>>> import numpy as np
>>> from numpy import linalg as LA
>>> np.set_printoptions(precision=3, suppress=True, linewidth=200)
>>> def rnd(a):
...     return np.round(a, 3) + 0
... 
>>> m1 = np.loadtxt("data.csv", delimiter=",")
>>> m1
array([[ 8.,  4.,  4.,  4., -4.,  2.,  4.,  6.,  2.],
       [ 4.,  8.,  4.,  4., -4.,  2.,  4.,  6.,  2.],
       [ 4.,  4.,  8.,  4., -4.,  2.,  4.,  6.,  2.],
       [ 4.,  4.,  4.,  8., -4.,  2.,  4.,  6.,  2.],
       [-4., -4., -4., -4.,  8., -2., -4., -6., -2.],
       [ 2.,  2.,  2.,  2., -2.,  5.,  2.,  3.,  1.],
       [ 4.,  4.,  4.,  4., -4.,  2.,  8.,  6.,  2.],
       [ 6.,  6.,  6.,  6., -6.,  3.,  6., 13.,  3.],
       [ 2.,  2.,  2.,  2., -2.,  1.,  2.,  3.,  5.]])
>>> x = np.array([3, 1, -1, 1, -3, -2, 2, -1, -3])
>>> target = m1 @ x
>>> c, lr = np.zeros(9), 1 / LA.norm(m1, 2) ** 2
>>> for i in range(30):
...     c -= lr * m1.T @ (m1 @ c - target)
...     if i % 10 == 0: print(i, round(LA.norm(m1 @ c - target), 3))
... 
0 23.795
10 21.407
20 19.259
>>> print(rnd(LA.cond(m1)))
9.75
>>> rnd(c)
array([ 1.232,  0.688,  0.144,  0.688, -1.232, -0.336,  0.96 ,  0.352, -0.608])
>>> evals, vecs = LA.eigh(m1)
>>> rnd(vecs.T @ vecs)
array([[1., 0., 0., 0., 0., 0., 0., 0., 0.],
       [0., 1., 0., 0., 0., 0., 0., 0., 0.],
       [0., 0., 1., 0., 0., 0., 0., 0., 0.],
       [0., 0., 0., 1., 0., 0., 0., 0., 0.],
       [0., 0., 0., 0., 1., 0., 0., 0., 0.],
       [0., 0., 0., 0., 0., 1., 0., 0., 0.],
       [0., 0., 0., 0., 0., 0., 1., 0., 0.],
       [0., 0., 0., 0., 0., 0., 0., 1., 0.],
       [0., 0., 0., 0., 0., 0., 0., 0., 1.]])
>>> print((evals > 1e-8).sum(), (evals < -1e-8).sum())
9 0
>>> rnd(vecs @ np.diag(evals) @ vecs.T)
array([[ 8.,  4.,  4.,  4., -4.,  2.,  4.,  6.,  2.],
       [ 4.,  8.,  4.,  4., -4.,  2.,  4.,  6.,  2.],
       [ 4.,  4.,  8.,  4., -4.,  2.,  4.,  6.,  2.],
       [ 4.,  4.,  4.,  8., -4.,  2.,  4.,  6.,  2.],
       [-4., -4., -4., -4.,  8., -2., -4., -6., -2.],
       [ 2.,  2.,  2.,  2., -2.,  5.,  2.,  3.,  1.],
       [ 4.,  4.,  4.,  4., -4.,  2.,  8.,  6.,  2.],
       [ 6.,  6.,  6.,  6., -6.,  3.,  6., 13.,  3.],
       [ 2.,  2.,  2.,  2., -2.,  1.,  2.,  3.,  5.]])
>>> rnd(vecs.T @ m1 @ vecs)
array([[ 4.,  0.,  0.,  0.,  0.,  0.,  0.,  0.,  0.],
       [ 0.,  4.,  0.,  0.,  0.,  0.,  0.,  0.,  0.],
       [ 0.,  0.,  4.,  0.,  0.,  0.,  0.,  0.,  0.],
       [ 0.,  0.,  0.,  4.,  0.,  0.,  0.,  0.,  0.],
       [ 0.,  0.,  0.,  0.,  4.,  0.,  0.,  0.,  0.],
       [ 0.,  0.,  0.,  0.,  0.,  4.,  0.,  0.,  0.],
       [ 0.,  0.,  0.,  0.,  0.,  0.,  4.,  0.,  0.],
       [ 0.,  0.,  0.,  0.,  0.,  0.,  0.,  4.,  0.],
       [ 0.,  0.,  0.,  0.,  0.,  0.,  0.,  0., 39.]])
>>> print(np.unique(evals.round(6) + 0, return_counts=True)[1])
[8 1]
>>> out = LA.inv(m1)
>>> rnd(LA.det(m1) * out)
array([[573440., -65536., -65536., -65536.,  65536., -32768., -65536., -98304., -32768.],
       [-65536., 573440., -65536., -65536.,  65536., -32768., -65536., -98304., -32768.],
       [-65536., -65536., 573440., -65536.,  65536., -32768., -65536., -98304., -32768.],
       [-65536., -65536., -65536., 573440.,  65536., -32768., -65536., -98304., -32768.],
       [ 65536.,  65536.,  65536.,  65536., 573440.,  32768.,  65536.,  98304.,  32768.],
       [-32768., -32768., -32768., -32768.,  32768., 622592., -32768., -49152., -16384.],
       [-65536., -65536., -65536., -65536.,  65536., -32768., 573440., -98304., -32768.],
       [-98304., -98304., -98304., -98304.,  98304., -49152., -98304., 491520., -49152.],
       [-32768., -32768., -32768., -32768.,  32768., -16384., -32768., -49152., 622592.]])
>>> np.allclose(out, m1.T)
False
>>> (np.abs(out) > 1e-9).astype(int)
array([[1, 1, 1, 1, 1, 1, 1, 1, 1],
       [1, 1, 1, 1, 1, 1, 1, 1, 1],
       [1, 1, 1, 1, 1, 1, 1, 1, 1],
       [1, 1, 1, 1, 1, 1, 1, 1, 1],
       [1, 1, 1, 1, 1, 1, 1, 1, 1],
       [1, 1, 1, 1, 1, 1, 1, 1, 1],
       [1, 1, 1, 1, 1, 1, 1, 1, 1],
       [1, 1, 1, 1, 1, 1, 1, 1, 1],
       [1, 1, 1, 1, 1, 1, 1, 1, 1]])
>>> print(rnd(LA.inv(out)))
[[ 8.  4.  4.  4. -4.  2.  4.  6.  2.]
 [ 4.  8.  4.  4. -4.  2.  4.  6.  2.]
 [ 4.  4.  8.  4. -4.  2.  4.  6.  2.]
 [ 4.  4.  4.  8. -4.  2.  4.  6.  2.]
 [-4. -4. -4. -4.  8. -2. -4. -6. -2.]
 [ 2.  2.  2.  2. -2.  5.  2.  3.  1.]
 [ 4.  4.  4.  4. -4.  2.  8.  6.  2.]
 [ 6.  6.  6.  6. -6.  3.  6. 13.  3.]
 [ 2.  2.  2.  2. -2.  1.  2.  3.  5.]]
>>> rnd(out)
array([[ 0.224, -0.026, -0.026, -0.026,  0.026, -0.013, -0.026, -0.038, -0.013],
       [-0.026,  0.224, -0.026, -0.026,  0.026, -0.013, -0.026, -0.038, -0.013],
       [-0.026, -0.026,  0.224, -0.026,  0.026, -0.013, -0.026, -0.038, -0.013],
       [-0.026, -0.026, -0.026,  0.224,  0.026, -0.013, -0.026, -0.038, -0.013],
       [ 0.026,  0.026,  0.026,  0.026,  0.224,  0.013,  0.026,  0.038,  0.013],
       [-0.013, -0.013, -0.013, -0.013,  0.013,  0.244, -0.013, -0.019, -0.006],
       [-0.026, -0.026, -0.026, -0.026,  0.026, -0.013,  0.224, -0.038, -0.013],
       [-0.038, -0.038, -0.038, -0.038,  0.038, -0.019, -0.038,  0.192, -0.019],
       [-0.013, -0.013, -0.013, -0.013,  0.013, -0.006, -0.013, -0.019,  0.244]])
